In [1]: import numpy as np

In [2]: from numpy import linalg as LA

In [3]: np.set_printoptions(suppress=True, linewidth=120)

In [4]: E = np.array([[-0.2, 5.0, 0.3, -0.4], [0.8, 0.0, 0.3, 0.5], [1.1, 3.0, 2.1, -0.3]])

In [5]: f = np.array([0, 2])

In [6]: np.round(np.cross(E[2, :3], E[0, :3]), 1)
Out[6]: array([-9.6, -0.8,  6.1])

In [7]: np.round(np.correlate(E[2], E[0], "full"), 1)
Out[7]: array([-0.4, -0.9,  5.6, 15.5,  9.8, -1.9,  0.1])

In [8]: np.array([np.convolve(row, f, "same") for row in E])
Out[8]: 
array([[ 0. , -0.4, 10. ,  0.6],
       [ 0. ,  1.6,  0. ,  0.6],
       [ 0. ,  2.2,  6. ,  4.2]])

In [9]: np.convolve(E[2], f)
Out[9]: array([ 0. ,  2.2,  6. ,  4.2, -0.6])

In [10]: round(float(LA.norm(E, 1)), 1), round(LA.norm(E, np.inf), 1)
Out[10]: (8.0, np.float64(6.5))

In [11]: round(LA.norm(E[2], 1), 1), np.round(LA.norm(E[2], np.inf), 1)
Out[11]: (np.float64(6.5), np.float64(3.0))

In [12]: np.round(LA.norm(E, axis=0), 1)
Out[12]: array([1.4, 5.8, 2.1, 0.7])

In [13]: np.round(LA.norm(E, axis=1), 1)
Out[13]: array([5. , 1. , 3.8])

In [14]: round(float(E[2] @ E[0]), 1)
Out[14]: 15.5

In [15]: np.round(LA.norm(E, "nuc"), 1)
Out[15]: np.float64(8.7)

In [16]: w1 = np.array([[-3, -1, 3], [5, 1, 3], [4, 3, -4], [0, 4, -5]])

In [17]: beta = np.array([0, 2, 2])

In [18]: H = np.maximum(E @ w1 + beta, 0)

In [19]: (H > 0).astype(int)
Out[19]: 
array([[1, 1, 1],
       [0, 1, 1],
       [1, 1, 1]])

In [20]: np.round((H > 0).mean(axis=0), 1)
Out[20]: array([0.7, 1. , 1. ])

In [21]: cent = np.array([[-5, 2, 4], [4, -3, 0], [-3, -1, 0]])

In [22]: (H @ cent).round(6).argmax(axis=1)
Out[22]: array([2, 0, 2])

In [23]: w1 @ cent
Out[23]: 
array([[  2,  -6, -12],
       [-30,   4,  20],
       [  4,   3,  16],
       [ 31,  -7,   0]])

In [24]: arr = np.array([[4, 1, 5, 3], [13, 16, 11, 3]])

In [25]: arr
Out[25]: 
array([[ 4,  1,  5,  3],
       [13, 16, 11,  3]])

In [26]: f, r1 = arr[1], arr[0]

In [27]: f @ f
Out[27]: np.int64(555)

In [28]: pr = (f @ r1) / (f @ f) * f

In [29]: np.round(r1 - pr, 1)
Out[29]: array([ 0.9, -2.8,  2.4,  2.3])

In [30]: np.outer(f, r1)
Out[30]: 
array([[52, 13, 65, 39],
       [64, 16, 80, 48],
       [44, 11, 55, 33],
       [12,  3, 15,  9]])

In [31]: M = np.load("mat.npy")

In [32]: M
Out[32]: 
array([[ 1,  0,  1,  0,  1,  0],
       [ 2, -1,  2, -1,  2, -1],
       [ 1,  0,  1,  0,  1,  0],
       [ 1,  0,  1,  0,  1,  0],
       [ 2, -1,  2, -1,  2, -1],
       [ 1,  0,  1,  0,  1,  0]])

In [33]: r = LA.matrix_rank(M)

In [34]: r
Out[34]: np.int64(2)

In [35]: ns = LA.svd(M)[2][r:].T

In [36]: [int(LA.matrix_rank(M[:i])) for i in range(1, len(M) + 1)]
Out[36]: [1, 2, 2, 2, 2, 2]

In [37]: left, sv, Vt = LA.svd(M)

In [38]: vecs = Vt[:(sv > 1e-8).sum()]

In [39]: rng = np.random.default_rng(639)

In [40]: x = M[3] + 5 * M[0] + rng.integers(2) * np.eye(6)[2]

In [41]: x
Out[41]: array([6., 0., 7., 0., 6., 0.])

In [42]: round(float(LA.norm(x - vecs.T @ vecs @ x)), 1)
Out[42]: 0.8

In [43]: np.round(vecs.T @ vecs, 1) + 0
Out[43]: 
array([[0.3, 0. , 0.3, 0. , 0.3, 0. ],
       [0. , 0.3, 0. , 0.3, 0. , 0.3],
       [0.3, 0. , 0.3, 0. , 0.3, 0. ],
       [0. , 0.3, 0. , 0.3, 0. , 0.3],
       [0.3, 0. , 0.3, 0. , 0.3, 0. ],
       [0. , 0.3, 0. , 0.3, 0. , 0.3]])

In [44]: np.allclose(vecs.T @ vecs @ x, x)
Out[44]: False

In [45]: np.round(np.diag(vecs.T @ vecs), 1)
Out[45]: array([0.3, 0.3, 0.3, 0.3, 0.3, 0.3])

In [46]: left, sv, Vt = LA.svd(M)

In [47]: sv.round(1) + 0
Out[47]: array([6.3, 1.3, 0. , 0. , 0. , 0. ])

In [48]: other = left[:, :2] @ np.diag(sv[:2]) @ Vt[:2]

In [49]: np.round(np.abs(M - other).max(), 1)
Out[49]: np.float64(0.0)

In [50]: other.round(1) + 0
Out[50]: 
array([[ 1.,  0.,  1.,  0.,  1.,  0.],
       [ 2., -1.,  2., -1.,  2., -1.],
       [ 1.,  0.,  1.,  0.,  1.,  0.],
       [ 1.,  0.,  1.,  0.,  1.,  0.],
       [ 2., -1.,  2., -1.,  2., -1.],
       [ 1.,  0.,  1.,  0.,  1.,  0.]])

In [51]: LA.matrix_rank(M, rtol=0.05)
Out[51]: np.int64(2)

In [52]: other = arr[0, 0] * arr[1:] - np.outer(arr[1:, 0], arr[0])

In [53]: other
Out[53]: array([[  0,  51, -21, -27]])

In [54]: np.round(arr[:, 0] / arr[0, 0], 1)
Out[54]: array([1. , 3.2])

In [55]: np.flatnonzero(~other.round(6).any(axis=1))
Out[55]: array([], dtype=int64)

In [56]: feats = np.loadtxt("data.csv", delimiter=",")

In [57]: feats
Out[57]: 
array([[1., 0.],
       [0., 1.]])

In [58]: lab = rng.permutation(2)

In [59]: lab
Out[59]: array([0, 1])

In [60]: other = feats[lab][:, lab]

In [61]: np.trace(other)
Out[61]: np.float64(2.0)

In [62]: np.diag(other)
Out[62]: array([1., 1.])

In [63]: ev, vecs = LA.eig(feats)

In [64]: np.round(np.sort(LA.eigvals(LA.inv(feats))), 1)
Out[64]: array([1., 1.])

In [65]: x = np.array([3, -1])

In [66]: round(float(LA.norm(x)), 1), np.round(LA.norm(feats @ x), 1)
Out[66]: (3.2, np.float64(3.2))

In [67]: np.round(np.sort(np.abs(np.degrees(np.angle(LA.eigvals(feats))))), 1)
Out[67]: array([0., 0.])

In [68]: feats.T @ (feats @ x)
Out[68]: array([ 3., -1.])

In [69]: round(LA.det(feats), 1)
Out[69]: np.float64(1.0)

In [70]: np.round(np.abs(LA.eigvals(feats)), 1)
Out[70]: array([1., 1.])

In [71]: [p for p in range(1, 25) if np.allclose(LA.matrix_power(feats, p), np.eye(2))]
Out[71]: 
[1,
 2,
 3,
 4,
 5,
 6,
 7,
 8,
 9,
 10,
 11,
 12,
 13,
 14,
 15,
 16,
 17,
 18,
 19,
 20,
 21,
 22,
 23,
 24]

In [72]: 2 - LA.matrix_rank(feats - np.eye(2), tol=1e-8)
Out[72]: np.int64(2)

In [73]: x = np.array([2, 1])

In [74]: target = feats @ x

In [75]: beta, lr = np.zeros(2), 1 / LA.norm(feats, 2) ** 2

In [76]: for i in range(10):
    ...:     beta -= lr * feats.T @ (feats @ beta - target)
    ...:     if i % 2 == 0: print(i, round(LA.norm(feats @ beta - target), 1))
    ...: 
0 0.0
2 0.0
4 0.0
6 0.0
8 0.0

In [77]: np.round(LA.cond(feats), 1)
Out[77]: np.float64(1.0)

In [78]: beta
Out[78]: array([2., 1.])

In [79]: W0 = np.loadtxt("arr.csv", delimiter=",")

In [80]: W0
Out[80]: 
array([[ 1., -1.,  1., -1., -1.,  1., -1.,  1.],
       [ 1., -1., -1.,  1.,  1., -1., -1.,  1.]])

In [81]: x = np.array([-1, -1, 1, 1, -2, 2, 1, -2])

In [82]: h = np.maximum(W0 @ x, 0)

In [83]: W0 * (h > 1e-9)[:, None]
Out[83]: 
array([[ 1., -1.,  1., -1., -1.,  1., -1.,  1.],
       [ 0., -0., -0.,  0.,  0., -0., -0.,  0.]])

In [84]: np.maximum(W0 @ x, 0) - np.maximum(-W0 @ x, 0)
Out[84]: array([ 1., -7.])

In [85]: W0.T @ h
Out[85]: array([ 1., -1.,  1., -1., -1.,  1., -1.,  1.])

In [86]: J = np.array([[1.0, 0.0, 0.0], [0.0, 1.0, 0.0], [0.0, 0.5, 0.5]])

In [87]: other = J / LA.norm(J, axis=1, keepdims=True)

In [88]: cov = other @ other.T

In [89]: np.argwhere(np.triu(np.abs(cov) > 0.95, 1))
Out[89]: array([], shape=(0, 2), dtype=int64)

In [90]: np.round(np.degrees(np.arccos(np.clip(cov[2, 1], -1, 1))), 1)
Out[90]: np.float64(45.0)

In [91]: np.round(LA.norm(other, axis=1), 1)
Out[91]: array([1., 1., 1.])

In [92]: Q, _ = LA.qr(np.array([[1.0, -0.7, -0.3, -0.3],
    ...:     [0.7, 0.0, 1.0, 0.7],
    ...:     [-0.3, 2.2, -0.7, -0.1],
    ...:     [-1.6, -0.3, 0.0, -0.4]]))

In [93]: ev = np.array([0, 1, 0, 1])

In [94]: K = Q @ np.diag(ev) @ Q.T

In [95]: K.round(1) + 0
Out[95]: 
array([[ 0.5,  0.3,  0. ,  0.4],
       [ 0.3,  0.2,  0.2,  0.2],
       [ 0. ,  0.2,  1. , -0.1],
       [ 0.4,  0.2, -0.1,  0.4]])

In [96]: r = LA.matrix_rank(K)

In [97]: r
Out[97]: np.int64(2)

In [98]: ns = LA.svd(K)[2][r:].T

In [99]: np.allclose(K @ ns, 0)
Out[99]: True

In [100]: [int(LA.matrix_rank(K[:, :j + 1])) for j in range(4)]
Out[100]: [1, 2, 2, 2]

In [101]: [int(LA.matrix_rank(K[:i])) for i in range(1, len(K) + 1)]
Out[101]: [1, 2, 2, 2]

In [102]: ev, vecs = LA.eigh(K)

In [103]: round(ev.sum(), 1), round(np.trace(K), 1)
Out[103]: (np.float64(2.0), np.float64(2.0))

In [104]: np.round(vecs.T @ vecs, 1) + 0
Out[104]: 
array([[1., 0., 0., 0.],
       [0., 1., 0., 0.],
       [0., 0., 1., 0.],
       [0., 0., 0., 1.]])

In [105]: (ev > 1e-8).sum(), (ev < -1e-8).sum()
Out[105]: (np.int64(2), np.int64(0))

In [106]: np.round(LA.svd(K, compute_uv=False), 1) + 0
Out[106]: array([1., 1., 0., 0.])

In [107]: np.unique(ev.round(6) + 0, return_counts=True)[1]
Out[107]: array([2, 2])

In [108]: F = np.load("dump.npy")

In [109]: F
Out[109]: 
array([[-2, -1,  2],
       [-3, -1,  2],
       [-5, -3,  4],
       [-3, -2,  6],
       [-5, -2,  6],
       [-4, -3,  7],
       [-6, -3,  7],
       [-5, -2,  9],
       [-6, -1,  9],
       [-7,  0, 11],
       [-6,  2, 12],
       [-6,  3, 12],
       [-5,  1, 10],
       [-3, -1, 12]])

In [110]: ang = np.radians(120)

In [111]: r_ = np.eye(3)

In [112]: r_[2, 2] = r_[0, 0] = np.cos(ang)

In [113]: r_[2, 0], r_[0, 2] = -np.sin(ang), np.sin(ang)

In [114]: r_.round(1)
Out[114]: 
array([[-0.5,  0. ,  0.9],
       [ 0. ,  1. ,  0. ],
       [-0.9,  0. , -0.5]])

In [115]: other = F @ r_.T

In [116]: other.round(1) + 0
Out[116]: 
array([[ 2.7, -1. ,  0.7],
       [ 3.2, -1. ,  1.6],
       [ 6. , -3. ,  2.3],
       [ 6.7, -2. , -0.4],
       [ 7.7, -2. ,  1.3],
       [ 8.1, -3. ,  0. ],
       [ 9.1, -3. ,  1.7],
       [10.3, -2. , -0.2],
       [10.8, -1. ,  0.7],
       [13. ,  0. ,  0.6],
       [13.4,  2. , -0.8],
       [13.4,  3. , -0.8],
       [11.2,  1. , -0.7],
       [11.9, -1. , -3.4]])

In [117]: np.allclose(LA.norm(F, axis=1), LA.norm(other, axis=1))
Out[117]: True

In [118]: np.round(LA.svd(F, compute_uv=False), 1), np.round(LA.svd(other, compute_uv=False), 1)
Out[118]: (array([36.4,  7.9,  4.2]), array([36.4,  7.9,  4.2]))

In [119]: round(float(LA.det(r_)), 1), round(float(np.trace(r_)), 1)
Out[119]: (1.0, 0.0)

In [120]: Xs = (other - other.mean(axis=0)) / other.std(axis=0)

In [121]: Xs.std(axis=0)
Out[121]: array([1., 1., 1.])

In [122]: beta = LA.lstsq(np.delete(Xs, 2, axis=1), Xs[:, 2])[0]

In [123]: beta.round(1)
Out[123]: array([-0.5, -0.2])

In [124]: np.abs(beta).argmax()
Out[124]: np.int64(0)
